% ipython --no-banner

In [1]: import numpy as np

In [2]: np.set_printoptions(precision=2, suppress=True, linewidth=200, floatmode="fixed")

In [3]: F = np.loadtxt("out11.csv", delimiter=",")

In [4]: F
Out[4]: 
array([[-0.19,  0.50, -0.10,  0.30,  0.20],
       [ 1.51, -2.10,  0.80, -0.30,  0.10],
       [-0.84, -0.30, -0.50, -0.10,  0.20],
       [-1.46,  1.60, -0.70,  0.50, -1.00],
       [-0.43,  0.70, -0.20,  0.10,  0.70],
       [ 2.71,  0.00,  1.30,  0.70,  0.20],
       [-0.63, -0.30, -0.30,  0.70, -0.80],
       [ 3.00, -0.10,  1.50, -0.30,  1.50],
       [ 0.01, -0.80,  0.00, -0.60,  0.10],
       [-0.41, -1.50, -0.20,  2.30,  1.10],
       [ 0.19, -0.60,  0.10,  0.40, -1.40],
       [ 3.90, -0.80,  2.00, -0.50,  1.10],
       [-0.41, -0.10, -0.30,  2.10, -1.00],
       [-2.34, -0.40, -1.10, -0.20,  0.90],
       [ 1.22,  0.50,  0.60, -0.20,  1.70],
       [ 0.73,  0.40,  0.50, -0.30, -0.10],
       [-1.60, -1.20, -0.80,  2.50,  1.90],
       [-1.62, -0.60, -0.80, -0.60,  0.40],
       [-0.20,  1.00, -0.20, -0.20, -0.30],
       [ 0.52, -0.70,  0.20,  1.00, -0.10],
       [-3.09, -0.90, -1.50, -1.20, -0.20],
       [-0.16, -1.70,  0.00, -0.90, -1.10],
       [-0.52, -0.10, -0.30,  0.80, -0.20],
       [-1.78, -1.90, -0.90,  1.50, -1.80],
       [ 2.04,  0.60,  1.10, -1.40, -1.50],
       [ 1.24,  0.60,  0.60, -0.80, -0.50],
       [-1.38, -0.90, -0.70,  0.40,  0.00],
       [ 2.80,  1.00,  1.40,  2.20,  0.60],
       [-1.52,  1.20, -0.80,  0.50,  2.30],
       [ 0.81, -0.20,  0.40, -0.70,  3.00]])

In [5]: C = F[[13, 0]].astype(float)

In [6]: for _ in range(4):
   ...:     idx = np.linalg.norm(F[:, None] - C, axis=-1).argmin(axis=1)
   ...:     C = np.array([F[idx == j].mean(axis=0) for j in range(2)])
   ...: 

In [7]: idx
Out[7]: array([0, 1, 0, 0, 0, 1, 0, 1, 1, 0, 1, 1, 0, 0, 1, 1, 0, 0, 1, 1, 0, 1, 0, 0, 1, 1, 0, 1, 0, 1])

In [8]: C
Out[8]: 
array([[-1.21, -0.28, -0.61,  0.64,  0.18],
       [ 1.35, -0.19,  0.69, -0.13,  0.22]])

In [9]: x0 = np.array([-2, 3, 1, 3, 0])

In [10]: h = np.maximum(C @ x0, 0)

In [11]: np.maximum(C @ (3 * x0), 0)
Out[11]: array([8.69, 0.00])

In [12]: C * (h > 1e-9)[:, None]
Out[12]: 
array([[-1.21, -0.28, -0.61,  0.64,  0.18],
       [ 0.00, -0.00,  0.00, -0.00,  0.00]])

In [13]: np.flatnonzero(h > 1e-9)
Out[13]: array([0])

In [14]: C.T @ h
Out[14]: array([-3.52, -0.81, -1.78,  1.85,  0.52])

In [15]: Xs = (F - F.mean(axis=0)) / F.std(axis=0)

In [16]: np.argwhere(np.abs(Xs) > 2)
Out[16]: 
array([[ 1,  1],
       [ 9,  3],
       [11,  0],
       [11,  2],
       [16,  3],
       [29,  4]])

In [17]: coef = np.linalg.lstsq(np.delete(Xs, 4, axis=1), Xs[:, 4])[0]

In [18]: coef
Out[18]: array([ 0.91,  0.08, -0.79,  0.05])

In [19]: A = np.load("case15.npy")

In [20]: A
Out[20]: 
array([[ 0.00, -2.00,  0.70],
       [ 0.80,  1.00,  0.90],
       [-0.10, -0.10, -0.30],
       [ 0.00,  0.90, -1.10],
       [ 1.20,  1.30, -0.90]])

In [21]: other = A / np.linalg.norm(A, axis=1, keepdims=True)

In [22]: cov = other @ other.T

In [23]: (cov - 2 * np.eye(5)).round(6).argmax(axis=1)
Out[23]: array([2, 4, 3, 4, 3])

In [24]: (np.abs(cov) > 0.9).astype(int)
Out[24]: 
array([[1, 0, 0, 0, 0],
       [0, 1, 0, 0, 0],
       [0, 0, 1, 0, 0],
       [0, 0, 0, 1, 0],
       [0, 0, 0, 0, 1]])

In [25]: other = np.array([[4, 5, -3], [4, -5, -4]])

In [26]: C = np.kron(other, A)

In [27]: np.linalg.matrix_rank(C)
Out[27]: np.int64(6)

In [28]: x0 = np.array([0, 9, -1])

In [29]: rhs = A @ x0

In [30]: np.round(np.linalg.pinv(A) @ A, 2) + 0
Out[30]: 
array([[1.00, 0.00, 0.00],
       [0.00, 1.00, 0.00],
       [0.00, 0.00, 1.00]])

In [31]: rhs
Out[31]: array([-18.70,   8.10,  -0.60,   9.20,  12.60])

In [32]: np.round(np.linalg.lstsq(A, rhs)[0], 2) + 0
Out[32]: array([ 0.00,  9.00, -1.00])

In [33]: rng = np.random.default_rng(878514)

In [34]: rhs = rhs + 0.1 * rng.normal(size=5)

In [35]: rhs
Out[35]: array([-18.75,   8.18,  -0.66,   9.18,  12.58])

In [36]: coef, *_ = np.linalg.lstsq(A, rhs)

In [37]: coef
Out[37]: array([-0.02,  9.05, -0.94])

In [38]: np.round(np.linalg.norm(rhs - A @ coef), 2)
Out[38]: np.float64(0.04)

In [39]: X = np.load("arr.npy")

In [40]: X
Out[40]: 
array([[ 5.00,  0.00,  0.00,  0.00],
       [ 0.00,  2.00, -2.00,  2.00],
       [ 0.00,  1.00,  0.00,  2.00],
       [ 0.00,  0.00, -1.00,  0.00]])

In [41]: # 2 blocks once reordered

In [42]: other = np.linalg.inv(X)

In [43]: (np.abs(other) > 1e-9).astype(int)
Out[43]: 
array([[1, 0, 0, 0],
       [0, 1, 1, 1],
       [0, 0, 0, 1],
       [0, 1, 1, 1]])

In [44]: other
Out[44]: 
array([[ 0.20,  0.00,  0.00,  0.00],
       [ 0.00,  1.00, -1.00, -2.00],
       [ 0.00,  0.00,  0.00, -1.00],
       [ 0.00, -0.50,  1.00,  1.00]])

In [45]: X @ other
Out[45]: 
array([[1.00, 0.00, 0.00, 0.00],
       [0.00, 1.00, 0.00, 0.00],
       [0.00, 0.00, 1.00, 0.00],
       [0.00, 0.00, 0.00, 1.00]])
